$ python -q
>>> import numpy as np
>>> np.set_printoptions(precision=2, suppress=True, linewidth=120)
>>> rnd = lambda a: np.round(a, 2) + 0
>>> M = np.loadtxt("mat.csv", delimiter=",")
>>> rnd(M)
array([[-0.06,  0.11,  0.56, -0.01, -0.12,  0.16,  0.28,  0.14, -0.46, -0.38,  0.1 ,  0.12, -0.17, -0.35],
       [-0.25, -0.63, -0.03,  0.18,  0.25, -0.03, -0.25, -0.06, -0.46, -0.2 ,  0.16,  0.04,  0.14,  0.26],
       [-0.19, -0.29,  0.05,  0.34,  0.11, -0.07, -0.14,  0.53,  0.2 ,  0.28, -0.27,  0.18, -0.15, -0.45],
       [-0.57, -0.04, -0.13, -0.37,  0.17,  0.01,  0.23, -0.17,  0.16, -0.23, -0.41,  0.23, -0.32,  0.11],
       [ 0.25, -0.31,  0.2 ,  0.22, -0.13, -0.1 ,  0.19, -0.59,  0.19, -0.02, -0.21,  0.4 ,  0.24, -0.2 ],
       [-0.19,  0.27, -0.12,  0.74,  0.07, -0.19,  0.38, -0.15, -0.09,  0.04,  0.02, -0.15, -0.25,  0.19],
       [-0.06,  0.11, -0.33,  0.  , -0.09,  0.08, -0.44, -0.45, -0.23,  0.09,  0.13,  0.02, -0.41, -0.48],
       [ 0.32, -0.23, -0.05, -0.11,  0.02,  0.09,  0.19, -0.04, -0.38,  0.2 , -0.6 , -0.47, -0.14, -0.02],
       [ 0.19,  0.29, -0.16, -0.09,  0.78, -0.11,  0.13,  0.  , -0.21,  0.04, -0.01,  0.22,  0.25, -0.24],
       [ 0.09,  0.16, -0.25,  0.19, -0.12, -0.19, -0.26,  0.12,  0.06, -0.72, -0.36, -0.14,  0.22, -0.14],
       [ 0.35, -0.06,  0.24,  0.17,  0.42,  0.43, -0.21, -0.06,  0.33, -0.25,  0.01, -0.05, -0.42,  0.18],
       [ 0.28,  0.15,  0.15, -0.05, -0.1 , -0.49, -0.28,  0.1 , -0.24,  0.07, -0.18,  0.44, -0.33,  0.36],
       [ 0.06, -0.24,  0.16, -0.2 ,  0.17, -0.66,  0.1 , -0.07,  0.22, -0.13,  0.27, -0.4 , -0.23, -0.21],
       [ 0.35, -0.28, -0.56, -0.04, -0.15,  0.08,  0.4 ,  0.25, -0.01, -0.19,  0.26,  0.27, -0.24, -0.03]])
>>> vec = np.array([7, 7, 6, 4, 0, 7, 2, 8, 0, 2, 8, 3, 8, 8])
>>> rnd(np.sort(np.abs(np.degrees(np.angle(np.linalg.eigvals(M))))))
array([  0.  ,  35.16,  35.16,  66.61,  66.61,  99.75,  99.75, 125.1 , 125.1 , 146.29, 146.29, 155.37, 155.37, 180.  ])
>>> 14 - np.linalg.matrix_rank(M - np.eye(14), tol=1e-8)
np.int64(1)
>>> rnd(np.linalg.norm(vec)), rnd(np.linalg.norm(M @ vec))
(np.float64(21.73), np.float64(21.73))
>>> rnd(np.sort(np.abs(np.linalg.eigvals(M))))
array([1., 1., 1., 1., 1., 1., 1., 1., 1., 1., 1., 1., 1., 1.])
>>> M.inv()
Traceback (most recent call last):
  File "<python-input-10>", line 1, in <module>
    M.inv()
    ^^^^^
AttributeError: 'numpy.ndarray' object has no attribute 'inv'
>>> X = np.load("block15.npy")
>>> X
array([[5, 2, 4, 7, 7, 0, 0, 0, 0, 0],
       [6, 0, 3, 0, 0, 0, 8, 4, 6, 0],
       [0, 0, 0, 0, 8, 0, 9, 0, 0, 0],
       [0, 6, 0, 0, 0, 8, 0, 0, 0, 0],
       [6, 0, 0, 1, 0, 7, 0, 5, 5, 2],
       [0, 0, 0, 7, 0, 0, 0, 0, 8, 4],
       [0, 7, 0, 0, 1, 0, 0, 0, 0, 1],
       [0, 0, 0, 0, 0, 0, 0, 3, 0, 0],
       [4, 0, 0, 0, 0, 0, 0, 0, 8, 3],
       [0, 6, 0, 0, 0, 0, 6, 7, 0, 0],
       [0, 0, 0, 0, 0, 0, 0, 8, 0, 0],
       [0, 0, 6, 0, 0, 0, 0, 0, 5, 0],
       [7, 3, 0, 0, 0, 0, 0, 7, 0, 0],
       [0, 3, 0, 0, 0, 0, 0, 0, 0, 0]])
>>> rng = np.random.default_rng(3464)
>>> other = X + rng.integers(-2, 3, (14, 9)) @ rng.integers(-2, 3, (9, 10))
>>> other
array([[ 11,  -1,   9,  12,   1,  12,  -7,   1,  -2,  -3],
       [ -1,   3,  18,   8, -10,   4,  14,   4,   9, -14],
       [  2, -10, -10, -12,  12, -10,  18,  -1,   4,   5],
       [ -1,  11,   0,   9,   6,   9, -14,  -1,   3,   0],
       [ -1,   5,   6,  10,   8,  -1,  -5,  -6,  18,   8],
       [ 10,   4,   0,   5,   0,   7,  -5,   2,  -2,   0],
       [ -2,  10,  -6,  -4,  12,  -5,  -7,  -6,   1,  12],
       [  0,  -2,  -6,   0,  16, -10,  -4,  -2,   4,   1],
       [ 10,  -2,   5,  11,   0,   1,   1,   1,  10,  -3],
       [  6,   8,   4,   2,  -4,  10,   2,   8,  -7,  -1],
       [  9,   2,   4,   5,  -8,   7,   2,  12,  -5,   0],
       [ -7,  -3,   7,   2,   9, -10,   8,  -1,   8,  -7],
       [  2,   2,  -8,  -9,   0,  -7,   4,   7,   3,   7],
       [  2,  -5, -12,  -6,  10,  -8,  -1,   0,   3,  10]])
>>> other - X
array([[  6,  -3,   5,   5,  -6,  12,  -7,   1,  -2,  -3],
       [ -7,   3,  15,   8, -10,   4,   6,   0,   3, -14],
       [  2, -10, -10, -12,   4, -10,   9,  -1,   4,   5],
       [ -1,   5,   0,   9,   6,   1, -14,  -1,   3,   0],
       [ -7,   5,   6,   9,   8,  -8,  -5, -11,  13,   6],
       [ 10,   4,   0,  -2,   0,   7,  -5,   2, -10,  -4],
       [ -2,   3,  -6,  -4,  11,  -5,  -7,  -6,   1,  11],
       [  0,  -2,  -6,   0,  16, -10,  -4,  -5,   4,   1],
       [  6,  -2,   5,  11,   0,   1,   1,   1,   2,  -6],
       [  6,   2,   4,   2,  -4,  10,  -4,   1,  -7,  -1],
       [  9,   2,   4,   5,  -8,   7,   2,   4,  -5,   0],
       [ -7,  -3,   1,   2,   9, -10,   8,  -1,   3,  -7],
       [ -5,  -1,  -8,  -9,   0,  -7,   4,   0,   3,   7],
       [  2,  -8, -12,  -6,  10,  -8,  -1,   0,   3,  10]])
>>> np.linalg.matrix_rank(other - X, tol=1e-8)
np.int64(9)
>>> np.abs(other - X).sum(axis=1)
array([50, 70, 67, 40, 78, 44, 56, 48, 35, 41, 46, 51, 44, 60])
>>> t = np.sort(rng.uniform(-2, 2, 44))
>>> data = np.c_[t, t ** 2, t ** 3] @ np.array([[-2, 1, -1, 4, 2, 2, -1, 1, 3, 3],
...     [0, -5, 2, -3, 1, 2, -4, 3, -2, -5],
...     [2, 4, -2, 3, 2, -3, 5, -1, -2, -2]])
>>> rnd(data)
array([[-10.84, -50.35,  24.25, -41.25, -14.84,  25.78, -50.04,  16.78,   1.33, -10.03],
       [-10.07, -47.87,  23.07, -39.38, -14.06,  24.29, -47.36,  15.95,   0.88, -10.03],
       [ -9.56, -46.22,  22.28, -38.13, -13.54,  23.3 , -45.58,  15.4 ,   0.6 , -10.02],
       [ -8.81, -43.79,  21.12, -36.28, -12.79,  21.84, -42.96,  14.58,   0.18,  -9.99],
       [ -3.93, -26.93,  13.07, -23.4 ,  -7.7 ,  12.01, -25.08,   8.86,  -2.18,  -9.07],
       [ -3.66, -25.92,  12.59, -22.62,  -7.4 ,  11.44, -24.03,   8.51,  -2.28,  -8.96],
       [ -2.53, -21.53,  10.5 , -19.21,  -6.15,   9.  , -19.5 ,   7.  ,  -2.68,  -8.42],
       [ -1.73, -18.27,   8.95, -16.65,  -5.23,   7.23, -16.18,   5.88,  -2.9 ,  -7.91],
       [ -1.31, -16.44,   8.07, -15.2 ,  -4.72,   6.26, -14.33,   5.24,  -2.99,  -7.57],
       [ -1.23, -16.1 ,   7.91, -14.93,  -4.63,   6.08, -13.99,   5.12,  -3.  ,  -7.51],
       [  0.64,  -5.43,   2.81,  -6.12,  -1.83,   0.96,  -3.77,   1.42,  -2.56,  -4.3 ],
       [  0.68,  -4.97,   2.58,  -5.71,  -1.71,   0.78,  -3.37,   1.27,  -2.48,  -4.09],
       [  0.74,  -4.16,   2.19,  -4.97,  -1.5 ,   0.48,  -2.67,   0.99,  -2.32,  -3.68],
       [  0.73,  -1.91,   1.08,  -2.77,  -0.9 ,  -0.21,  -0.87,   0.27,  -1.61,  -2.24],
       [  0.71,  -1.72,   0.98,  -2.57,  -0.85,  -0.24,  -0.74,   0.22,  -1.52,  -2.1 ],
       [  0.57,  -0.96,   0.59,  -1.69,  -0.6 ,  -0.34,  -0.25,   0.02,  -1.1 ,  -1.41],
       [  0.44,  -0.55,   0.37,  -1.13,  -0.44,  -0.32,  -0.05,  -0.06,  -0.78,  -0.94],
       [  0.23,  -0.2 ,   0.15,  -0.52,  -0.23,  -0.2 ,   0.05,  -0.07,  -0.38,  -0.42],
       [  0.04,  -0.02,   0.02,  -0.09,  -0.04,  -0.04,   0.02,  -0.02,  -0.07,  -0.07],
       [  0.02,  -0.01,   0.01,  -0.04,  -0.02,  -0.02,   0.01,  -0.01,  -0.03,  -0.03],
       [ -0.02,   0.01,  -0.01,   0.04,   0.02,   0.02,  -0.01,   0.01,   0.03,   0.03],
       [ -0.26,   0.05,  -0.1 ,   0.48,   0.28,   0.29,  -0.19,   0.18,   0.35,   0.3 ],
       [ -0.33,   0.04,  -0.12,   0.61,   0.38,   0.38,  -0.26,   0.25,   0.44,   0.36],
       [ -0.72,  -0.21,  -0.23,   1.49,   1.32,   1.05,  -0.82,   0.99,   0.76,   0.13],
       [ -0.73,  -0.22,  -0.24,   1.54,   1.38,   1.07,  -0.84,   1.04,   0.76,   0.09],
       [ -0.76,  -0.35,  -0.33,   2.04,   2.11,   1.29,  -0.97,   1.54,   0.61,  -0.54],
       [ -0.69,  -0.38,  -0.43,   2.46,   2.72,   1.36,  -0.92,   1.91,   0.37,  -1.2 ],
       [ -0.68,  -0.38,  -0.45,   2.51,   2.81,   1.36,  -0.91,   1.96,   0.33,  -1.29],
       [ -0.63,  -0.37,  -0.49,   2.66,   3.02,   1.36,  -0.86,   2.08,   0.22,  -1.54],
       [ -0.23,  -0.16,  -0.82,   3.57,   4.39,   1.16,  -0.34,   2.74,  -0.58,  -3.21],
       [ -0.07,  -0.05,  -0.95,   3.87,   4.82,   1.05,  -0.11,   2.93,  -0.87,  -3.76],
       [ -0.01,   0.  ,  -1.  ,   3.99,   4.99,   1.  ,  -0.01,   2.99,  -0.99,  -3.98],
       [  0.79,   0.67,  -1.58,   5.27,   6.77,   0.34,   1.25,   3.63,  -2.32,  -6.35],
       [  0.8 ,   0.67,  -1.59,   5.28,   6.79,   0.33,   1.26,   3.64,  -2.33,  -6.37],
       [  1.78,   1.62,  -2.3 ,   6.7 ,   8.66,  -0.6 ,   2.9 ,   4.17,  -3.85,  -8.91],
       [  2.05,   1.91,  -2.5 ,   7.08,   9.15,  -0.87,   3.37,   4.29,  -4.27,  -9.58],
       [  2.4 ,   2.27,  -2.76,   7.56,   9.76,  -1.22,   3.98,   4.43,  -4.79, -10.42],
       [  2.58,   2.46,  -2.89,   7.81,  10.07,  -1.4 ,   4.3 ,   4.5 ,  -5.05, -10.84],
       [  3.26,   3.2 ,  -3.39,   8.72,  11.2 ,  -2.11,   5.49,   4.73,  -6.04, -12.4 ],
       [  4.11,   4.16,  -4.01,   9.85,  12.57,  -3.01,   7.02,   4.97,  -7.26, -14.29],
       [  4.11,   4.16,  -4.02,   9.86,  12.58,  -3.02,   7.03,   4.97,  -7.27, -14.3 ],
       [  5.27,   5.52,  -4.88,  11.37,  14.38,  -4.28,   9.16,   5.24,  -8.91, -16.79],
       [  6.69,   7.23,  -5.95,  13.22,  16.51,  -5.86,  11.81,   5.5 , -10.88, -19.72],
       [  6.74,   7.29,  -5.98,  13.28,  16.58,  -5.91,  11.9 ,   5.51, -10.94, -19.82]])
>>> rnd(np.linalg.norm(M, axis=0))
array([1., 1., 1., 1., 1., 1., 1., 1., 1., 1., 1., 1., 1., 1.])
>>> rnd(np.linalg.svd(M, compute_uv=False))
array([1., 1., 1., 1., 1., 1., 1., 1., 1., 1., 1., 1., 1., 1.])
